>>> import numpy as np
>>> np.set_printoptions(precision=2, suppress=True, linewidth=120)
>>> rnd = lambda a: np.round(a, 2) + 0
>>> arr = np.load("w.npy")
>>> rnd(arr)
array([[-3.72, -4.97, -4.23],
       [ 6.75,  3.4 ,  2.05],
       [-9.87, -9.89, -7.92],
       [-5.23, -6.18, -5.14],
       [ 4.55,  1.64,  0.73],
       [-4.39, -5.51, -4.63],
       [ 1.6 , -0.72, -1.04],
       [-5.64, -6.51, -5.38],
       [-1.34, -3.07, -2.8 ],
       [-2.18, -3.74, -3.31],
       [ 9.88,  5.9 ,  3.93],
       [-4.92, -5.93, -4.95],
       [ 6.12,  2.9 ,  1.67],
       [-2.63, -4.11, -3.58],
       [-4.29, -5.44, -4.58],
       [-3.64, -4.92, -4.19],
       [ 1.45, -0.84, -1.13],
       [ 1.91, -0.47, -0.85],
       [ 7.06,  3.64,  2.23],
       [-6.55, -7.24, -5.93],
       [ 3.44,  0.76,  0.07],
       [-3.67, -4.94, -4.2 ],
       [ 2.54,  0.03, -0.47],
       [ 0.36, -1.71, -1.78],
       [-6.3 , -7.04, -5.78]])
>>> d = np.linalg.norm(arr[:, None] - arr[None], axis=-1)
>>> rnd(d[:5, :5])
array([[ 0.  , 14.8 ,  8.7 ,  2.13, 11.69],
       [14.8 ,  0.  , 23.5 , 16.93,  3.11],
       [ 8.7 , 23.5 ,  0.  ,  6.56, 20.38],
       [ 2.13, 16.93,  6.56,  0.  , 13.82],
       [11.69,  3.11, 20.38, 13.82,  0.  ]])
>>> d.shape
(25, 25)
>>> np.flatnonzero(d[4] < d.mean() / 2)
array([ 1,  4, 12, 17, 18, 20, 22])
>>> d[4].round(6).argsort(kind="stable")[:4]
array([ 4, 20, 12, 22])
>>> (d + 1e9 * np.eye(25)).round(6).argmin(axis=1)
array([21, 18, 19, 11, 20, 14, 16,  3,  9, 13, 18,  3,  1,  9,  5, 21,  6,  6,  1, 24, 22, 15, 17, 16, 19])
>>> rng = np.random.default_rng(4541)
>>> other = arr + rng.integers(-2, 3, (25, 2)) @ rng.integers(-2, 3, (2, 3))
>>> rnd(other)
array([[ -2.72,  -4.97,  -2.23],
       [  8.75,   3.4 ,   6.05],
       [ -7.87,  -9.89,  -7.92],
       [ -1.23,  -6.18,  -5.14],
       [  2.55,   1.64,  -3.27],
       [ -8.39,  -5.51,  -0.63],
       [  2.6 ,  -0.72,  -3.04],
       [ -7.64,  -6.51,  -1.38],
       [ -3.34,  -3.07,   1.2 ],
       [ -3.18,  -3.74,  -5.31],
       [  8.88,   5.9 ,   5.93],
       [ -3.92,  -5.93,  -2.95],
       [  6.12,   2.9 ,   5.67],
       [ -4.63,  -4.11,  -7.58],
       [ -8.29,  -5.44,  -4.58],
       [ -1.64,  -4.92,  -4.19],
       [  4.45,  -0.84,  -3.13],
       [  7.91,  -0.47,  -4.85],
       [ 11.06,   3.64,  -1.77],
       [-10.55,  -7.24,  -5.93],
       [  4.44,   0.76,   2.07],
       [ -3.67,  -4.94,  -0.2 ],
       [  0.54,   0.03,  -4.47],
       [  3.36,  -1.71,   0.22],
       [-10.3 ,  -7.04,  -5.78]])
>>> rnd(np.abs(other - arr).sum(axis=1))
array([ 3.,  6.,  2.,  4.,  6.,  8.,  3.,  6.,  6.,  3.,  3.,  3.,  4.,  6.,  4.,  2.,  5., 10.,  8.,  4.,  3.,  4.,
        6.,  5.,  4.])
>>> rnd(np.linalg.svd(other - arr, compute_uv=False))
array([15.34, 12.67,  0.  ])
>>> np.linalg.matrix_rank(other - arr, tol=1e-8)
np.int64(2)
>>> Xs = arr - arr.mean(axis=1)
Traceback (most recent call last):
  File "<python-input-17>", line 1, in <module>
    Xs = arr - arr.mean(axis=1)
         ~~~~^~~~~~~~~~~~~~~~~~
ValueError: operands could not be broadcast together with shapes (25,3) (25,) 
>>> Xs = arr - arr.mean(axis=0)
>>> Uu, s, VT = np.linalg.svd(Xs, full_matrices=False)
>>> np.abs(VT[0]).argmax()
np.int64(0)
>>> np.abs(Uu[:, 0]).argmax()
np.int64(10)
>>> rnd(VT[0] * np.sign(VT[0, np.abs(VT[0]).argmax()]))
array([0.71, 0.57, 0.42])
>>> rnd(s)
array([35.18,  0.  ,  0.  ])
>>> rnd(s ** 2 / (s ** 2).sum())
array([1., 0., 0.])
>>> np.searchsorted(np.cumsum(s ** 2) / (s ** 2).sum(), 0.9) + 1
np.int64(1)
